>>> import numpy as np
>>> from numpy import linalg as LA
>>> np.set_printoptions(precision=2, suppress=True, linewidth=160)
>>> F = np.load("x.npy")
>>> F
array([[-5.5, -0.5,  0.4, -0.5],
       [ 0. ,  0. ,  1.2, -1.3],
       [-2.5,  1. ,  1.4,  0.1],
       [-7.5,  2. , -0.8, -1.7],
       [-5. , -0.2, -0.1,  0. ],
       [ 2.5,  0.6,  0.4, -0.6],
       [-3.5,  0.8,  0.1, -1.7],
       [ 0.5,  0.3,  0.1, -1. ],
       [ 8. , -0.6,  0.3, -0.9],
       [-1.5, -0.9, -1.1, -1.2]])
>>> # column 0 is much longer than the rest
>>> M2 = np.c_[F[:, :2] @ np.array([[0, 1], [0, 2]]), np.array([4, 0, 0, 5, 0, 0, 1, 4, 1, 0])]
>>> M2
array([[ 0. , -6.5,  4. ],
       [ 0. ,  0. ,  0. ],
       [ 0. , -0.5,  0. ],
       [ 0. , -3.5,  5. ],
       [ 0. , -5.4,  0. ],
       [ 0. ,  3.7,  0. ],
       [ 0. , -1.9,  1. ],
       [ 0. ,  1.1,  4. ],
       [ 0. ,  6.8,  1. ],
       [ 0. , -3.3,  0. ]])
>>> print(LA.lstsq(F, M2[:, 0])[0])
[0. 0. 0. 0.]
>>> np.round(LA.norm(M2 - F @ LA.lstsq(F, M2)[0], axis=0), 2) + 0
array([0. , 0. , 5.2])
>>> LA.matrix_rank(np.c_[F, M2])
np.int64(5)
>>> rk = LA.matrix_rank(M2)
>>> print(rk)
2
>>> ns = LA.svd(M2)[2][rk:].T
>>> [int(LA.matrix_rank(M2[:i])) for i in range(1, len(M2) + 1)]
[1, 1, 2, 2, 2, 2, 2, 2, 2, 2]
>>> LA.matrix_rank(M2.T @ M2), LA.matrix_rank(M2 @ M2.T)
(np.int64(2), np.int64(2))
>>> ns.shape
(3, 1)
>>> [int(LA.matrix_rank(np.delete(M2, i, axis=0))) for i in range(10)]
[2, 2, 2, 2, 2, 2, 2, 2, 2, 2]
>>> ns @ ns.T
array([[1., 0., 0.],
       [0., 0., 0.],
       [0., 0., 0.]])
>>> G = F.T @ F
>>> LA.eigvalsh(G)[::-1]
array([205.63,  11.25,   6.41,   4.05])
>>> print(np.allclose(G, G.T))
True
>>> print((F @ F.T).shape)
(10, 10)
>>> print(LA.matrix_rank(G))
4
>>> G
array([[202.75, -18.35,   5.55,  13.8 ],
       [-18.35,   7.55,   0.78,  -3.45],
       [  5.55,   0.78,   5.69,   0.28],
       [ 13.8 ,  -3.45,   0.28,  11.34]])
>>> D = LA.norm(F[:, None] - F[None], axis=-1)
>>> D.shape
(10, 10)
>>> W0 = np.load("sample8.npy")
>>> W0
array([[ 0.09,  2.02,  0.13,  0.52],
       [-0.03, -0.52, -0.03, -0.15],
       [ 0.07, -0.47,  0.2 , -0.06],
       [-0.1 , -0.51, -0.27, -0.19],
       [ 0.07,  0.06,  0.16,  0.05],
       [-0.09, -0.06, -0.17, -0.05],
       [-0.17, -0.04, -0.22, -0.14],
       [-0.12,  1.94, -0.12,  0.29]])
>>> # column 1 is much longer than the rest
>>> P = W0 @ LA.solve(W0.T @ W0, W0.T)
>>> np.diag(P)
array([0.71, 0.12, 0.37, 0.67, 0.17, 0.53, 0.56, 0.86])
>>> print(np.round(LA.eigvalsh(P), 2) + 0)
[0. 0. 0. 0. 1. 1. 1. 1.]
>>> np.allclose(P @ P, P)
True
